>>> import numpy as np
>>> np.set_printoptions(precision=1, suppress=True, linewidth=100)
>>> F = np.loadtxt("case16.csv", delimiter=",")
>>> print(F)
[[-15.1  -6.2  11.6]
 [-12.7 -15.4   0.7]
 [ 15.2   9.9  -8.4]
 [ 14.4  13.   -4.7]
 [  9.4  -6.6 -16.4]
 [-14.3 -13.4   4.3]
 [  2.  -13.7 -14.4]
 [-10.2 -16.9  -3.4]
 [-11.  -16.6  -2.3]
 [-14.7 -12.2   5.8]
 [ -4.5  11.8  15.5]
 [ -6.7   9.7  16.2]
 [ 14.8   4.5 -12.7]
 [-14.1  -2.3  13.9]
 [-14.2 -13.4   4.1]
 [  6.2 -10.2 -16. ]
 [  9.7  -6.1 -16.4]
 [ -5.4 -17.   -9. ]
 [  1.6 -14.  -14.2]
 [ 14.3  13.3  -4.3]
 [ -2.4 -16.1 -11.6]
 [  7.1  17.2   7.2]
 [-14.4  -3.   13.6]
 [  6.4 -10.  -16.1]
 [ -5.7  10.7  15.9]
 [ 12.7  -1.2 -15.4]
 [  4.3  16.8  10. ]
 [ 10.8  -4.6 -16.2]
 [  2.3  16.1  11.7]
 [ 11.7  -3.  -15.9]]
>>> rank = np.linalg.matrix_rank(F)
>>> print(rank)
2
>>> N = np.linalg.svd(F)[2][rank:].T
>>> print([int(np.linalg.matrix_rank(F[:, :j + 1])) for j in range(3)])
[1, 2, 2]
>>> print([int(np.linalg.matrix_rank(F[:i])) for i in range(1, len(F) + 1)])
[1, 2, 2, 2, 2, 2, 2, 2, 2, 2, 2, 2, 2, 2, 2, 2, 2, 2, 2, 2, 2, 2, 2, 2, 2, 2, 2, 2, 2, 2]
>>> print(N.shape)
(3, 1)
>>> print(np.allclose(F @ N, 0))
True
>>> print(N[:, 0] / N[np.abs(N[:, 0]).round(6).argmax(), 0])
[ 1.  -0.8  0.9]
>>> print(np.linalg.matrix_rank(F, rtol=0.1))
2
>>> print(np.linalg.cond(F) > 100)
True
>>> print([round(float(x), 1) for x in np.linalg.svd(F, compute_uv=False)[:3]])
[80.4, 74.4, 0.0]
>>> lab = F[:, 1] > np.median(F[:, 1])
>>> r0 = F[lab].mean(axis=0) - F[~lab].mean(axis=0)
>>> print(lab.astype(int))
[0 0 1 1 0 0 0 0 0 0 1 1 1 1 0 0 0 0 0 1 0 1 1 0 1 1 1 1 1 1]
>>> U, s, vt = np.linalg.svd(F)
>>> print(s.round(1) + 0)
[80.4 74.4  0. ]
>>> Y = U[:, :2] @ np.diag(s[:2]) @ vt[:2]
>>> print(np.linalg.matrix_rank(F, rtol=0.05))
2
>>> print(round(float(np.linalg.norm(F - Y, 2)), 1), np.round(s[2], 1))
0.0 0.0
>>> print(np.round(np.linalg.norm(F - Y) / np.linalg.norm(F), 1))
0.0
>>> print(Y)
[[-15.1  -6.2  11.6]
 [-12.7 -15.4   0.7]
 [ 15.2   9.9  -8.4]
 [ 14.4  13.   -4.7]
 [  9.4  -6.6 -16.4]
 [-14.3 -13.4   4.3]
 [  2.  -13.7 -14.4]
 [-10.2 -16.9  -3.4]
 [-11.  -16.6  -2.3]
 [-14.7 -12.2   5.8]
 [ -4.5  11.8  15.5]
 [ -6.7   9.7  16.2]
 [ 14.8   4.5 -12.7]
 [-14.1  -2.3  13.9]
 [-14.2 -13.4   4.1]
 [  6.2 -10.2 -16. ]
 [  9.7  -6.1 -16.4]
 [ -5.4 -17.   -9. ]
 [  1.6 -14.  -14.2]
 [ 14.3  13.3  -4.3]
 [ -2.4 -16.1 -11.6]
 [  7.1  17.2   7.2]
 [-14.4  -3.   13.6]
 [  6.4 -10.  -16.1]
 [ -5.7  10.7  15.9]
 [ 12.7  -1.2 -15.4]
 [  4.3  16.8  10. ]
 [ 10.8  -4.6 -16.2]
 [  2.3  16.1  11.7]
 [ 11.7  -3.  -15.9]]
>>> vec = np.array([0, -1, 2])
>>> print((Y @ vec).argmax())
13
>>> print(Y @ np.eye(3)[0])
[-15.1 -12.7  15.2  14.4   9.4 -14.3   2.  -10.2 -11.  -14.7  -4.5  -6.7  14.8 -14.1 -14.2   6.2
   9.7  -5.4   1.6  14.3  -2.4   7.1 -14.4   6.4  -5.7  12.7   4.3  10.8   2.3  11.7]
>>> J = np.load("a.npy")
>>> print(J)
[[1 2 3 0 1]
 [3 0 0 3 0]
 [1 0 0 0 1]
 [0 0 1 3 3]
 [0 3 3 3 2]]
>>> rng = np.random.default_rng(95)
>>> lab = rng.permutation(5)
>>> print(lab)
[2 3 1 0 4]
>>> Y = J[lab][:, lab]
>>> print(np.allclose(Y, J))
False
>>> r0 = np.array([2, 2, 2, 0, 2])
>>> Y = J + np.outer(r0, np.eye(5)[3])
>>> print(round(np.linalg.det(Y) / np.linalg.det(J), 1), round(1 + np.linalg.solve(J, r0)[3], 1))
0.5 0.5
>>> Y = J / np.linalg.norm(J, axis=1, keepdims=True)
>>> C2 = Y @ Y.T
>>> print(np.argwhere(np.triu(np.abs(C2) > 0.95, 1)))
[]
>>> print(C2)
[[1.  0.2 0.4 0.4 0.8]
 [0.2 1.  0.5 0.5 0.4]
 [0.4 0.5 1.  0.5 0.3]
 [0.4 0.5 0.5 1.  0.7]
 [0.8 0.4 0.3 0.7 1. ]]
>>> t3 = np.stack([J, -3 * J, J[::-1]])
>>> print(t3.shape)
(3, 5, 5)
>>> print(np.linalg.norm(t3, axis=(1, 2)))
[ 9.2 27.7  9.2]
>>> proj = np.triu(np.array([[0, 0, -2, 2, 0],
...     [-2, -3, -2, -1, 3],
...     [1, -1, 2, -3, 1],
...     [-3, 2, 1, -2, -2],
...     [-2, -2, -2, 2, -2]]), 1) + np.eye(5)
>>> Y = proj @ J @ np.linalg.inv(proj)
>>> print(np.linalg.matrix_rank(Y))
5
>>> print(np.round(np.linalg.det(Y), 1))
-84.0
>>> data = np.loadtxt("w.csv", delimiter=",")
>>> print(data.round(1) + 0)
[[-1.   0.   0. ]
 [ 0.  -0.7  0.8]
 [ 0.   0.8  0.7]]
>>> U, s, vt = np.linalg.svd(F)
>>> evecs = vt[:(s > 1e-8).sum()]
>>> vec = F[18] + 5 * F[26] + rng.integers(2) * np.eye(3)[1]
>>> print(vec)
[23.1 69.9 35.9]
>>> print(np.round(np.linalg.norm(vec - evecs.T @ evecs @ vec), 1))
0.0
>>> print(np.linalg.svd(data, compute_uv=False))
[1. 1. 1.]
>>> print(np.round(data @ data.T, 1) + 0)
[[1. 0. 0.]
 [0. 1. 0.]
 [0. 0. 1.]]
